$ ipython --no-banner

In [1]: import numpy as np

In [2]: np.set_printoptions(precision=2, suppress=True, linewidth=120, legacy="1.25")

In [3]: arr = np.load("case2.npy")

In [4]: arr
Out[4]: 
array([[1, 0, 0, 0],
       [2, 2, 0, 0],
       [0, 0, 1, 0],
       [0, 0, 2, 2]])

In [5]: w, evecs = np.linalg.eig(arr)

In [6]: print(arr @ evecs[:, 0] - w[0] * evecs[:, 0])
[0. 0. 0. 0.]

In [7]: np.prod(w)
Out[7]: 4.0

In [8]: w
Out[8]: array([2., 2., 1., 1.])

In [9]: np.sort(np.linalg.eigvals(arr @ arr))
Out[9]: array([1., 1., 4., 4.])

In [10]: proj = np.triu(np.array([[-3, 0, -3, -1], [3, 2, 2, -3], [2, -1, 0, -3], [0, 2, -1, 1]]), 1) + np.eye(4)

In [11]: Y = proj @ arr @ np.linalg.inv(proj)

In [12]: proj @ arr - arr @ proj
Out[12]: 
array([[ 0.,  0., -2., -1.],
       [ 0.,  0., -2.,  2.],
       [ 0.,  0., -6., -3.],
       [ 0.,  0.,  0.,  6.]])

In [13]: np.poly(Y)
Out[13]: array([  1.,  -6.,  13., -12.,   4.])

In [14]: np.linalg.matrix_rank(Y)
Out[14]: 4

In [15]: A = np.load("dump.npy")

In [16]: A
Out[16]: 
array([[ -2,  -2,  -2,  -2,  -2,  -2,  -2,  -2,  -2,  -2,  -2,  -2],
       [ -2,  -4,  -4,  -4,  -4,  -4,  -4,  -4,  -4,  -4,  -4,  -4],
       [ -2,  -4,  -6,  -6,  -6,  -6,  -6,  -6,  -6,  -6,  -6,  -6],
       [ -2,  -4,  -6,  -8,  -8,  -8,  -8,  -8,  -8,  -8,  -8,  -8],
       [ -2,  -4,  -6,  -8, -10, -10, -10, -10, -10, -10, -10, -10],
       [ -2,  -4,  -6,  -8, -10, -12, -12, -12, -12, -12, -12, -12],
       [ -2,  -4,  -6,  -8, -10, -12, -14, -14, -14, -14, -14, -14],
       [ -2,  -4,  -6,  -8, -10, -12, -14, -16, -16, -16, -16, -16],
       [ -2,  -4,  -6,  -8, -10, -12, -14, -16, -18, -18, -18, -18],
       [ -2,  -4,  -6,  -8, -10, -12, -14, -16, -18, -20, -20, -20],
       [ -2,  -4,  -6,  -8, -10, -12, -14, -16, -18, -20, -22, -22],
       [ -2,  -4,  -6,  -8, -10, -12, -14, -16, -18, -20, -22, -24]])

In [17]: [round(float(np.linalg.det(A[:i, :i])), 2) + 0 for i in range(1, 13)]
Out[17]: 
[-2.0,
 4.0,
 -8.0,
 16.0,
 -32.0,
 64.0,
 -128.0,
 256.0,
 -512.0,
 1024.0,
 -2048.0,
 4096.0]

In [18]: np.all(np.linalg.eigvalsh(A) > 0)
Out[18]: False

In [19]: try:
    ...:     np.linalg.cholesky(A)
    ...: except np.linalg.LinAlgError as e:
    ...:     print("failed:", e)
    ...: 
failed: Matrix is not positive definite

In [20]: round(float(np.linalg.eigvalsh(A).min()), 2)
Out[20]: -126.82

In [21]: w, evecs = np.linalg.eigvalsh(A)
---------------------------------------------------------------------------
ValueError                                Traceback (most recent call last)
Cell In[21], line 1
----> 1 w, evecs = np.linalg.eigvalsh(A)

ValueError: too many values to unpack (expected 2)

In [22]: w, evecs = np.linalg.eigh(A)

In [23]: round(w.sum(), 2), np.trace(A)
Out[23]: (-156.0, -156)

In [24]: X = np.load("data.npy")

In [25]: X
Out[25]: 
array([[3., 1., 0., 0., 0., 0., 0., 0., 0., 0., 0., 0., 0.],
       [0., 3., 1., 0., 0., 0., 0., 0., 0., 0., 0., 0., 0.],
       [0., 0., 3., 1., 0., 0., 0., 0., 0., 0., 0., 0., 0.],
       [0., 0., 0., 3., 1., 0., 0., 0., 0., 0., 0., 0., 0.],
       [0., 0., 0., 0., 3., 1., 0., 0., 0., 0., 0., 0., 0.],
       [0., 0., 0., 0., 0., 3., 1., 0., 0., 0., 0., 0., 0.],
       [0., 0., 0., 0., 0., 0., 3., 1., 0., 0., 0., 0., 0.],
       [0., 0., 0., 0., 0., 0., 0., 3., 1., 0., 0., 0., 0.],
       [0., 0., 0., 0., 0., 0., 0., 0., 3., 1., 0., 0., 0.],
       [0., 0., 0., 0., 0., 0., 0., 0., 0., 3., 1., 0., 0.],
       [0., 0., 0., 0., 0., 0., 0., 0., 0., 0., 3., 1., 0.],
       [0., 0., 0., 0., 0., 0., 0., 0., 0., 0., 0., 3., 1.],
       [0., 0., 0., 0., 0., 0., 0., 0., 0., 0., 0., 0., 3.]])

In [26]: # triangular, det is the product of the diagonal

In [27]: Y = np.array([[1, 1, -3],
    ...:     [0, 0, -2],
    ...:     [1, -2, -1],
    ...:     [0, -1, 3],
    ...:     [1, -2, -3],
    ...:     [1, 0, 3],
    ...:     [1, 3, 2],
    ...:     [0, 1, -1],
    ...:     [0, -1, 3],
    ...:     [-3, 0, 0],
    ...:     [2, -2, -2],
    ...:     [2, 2, 0],
    ...:     [0, 1, 2]])

In [28]: np.einsum("ij,ij->i", X, X)
Out[28]: array([10., 10., 10., 10., 10., 10., 10., 10., 10., 10., 10., 10.,  9.])

In [29]: np.vstack([X, Y.T]).shape
Out[29]: (16, 13)

In [30]: X @ Y
Out[30]: 
array([[  3.,   3., -11.],
       [  1.,  -2.,  -7.],
       [  3.,  -7.,   0.],
       [  1.,  -5.,   6.],
       [  4.,  -6.,  -6.],
       [  4.,   3.,  11.],
       [  3.,  10.,   5.],
       [  0.,   2.,   0.],
       [ -3.,  -3.,   9.],
       [ -7.,  -2.,  -2.],
       [  8.,  -4.,  -6.],
       [  6.,   7.,   2.],
       [  0.,   3.,   6.]])

In [31]: np.linalg.matrix_rank(X @ Y)
Out[31]: 3

In [32]: np.linalg.matrix_rank(np.vstack([X, Y.T]))
Out[32]: 13
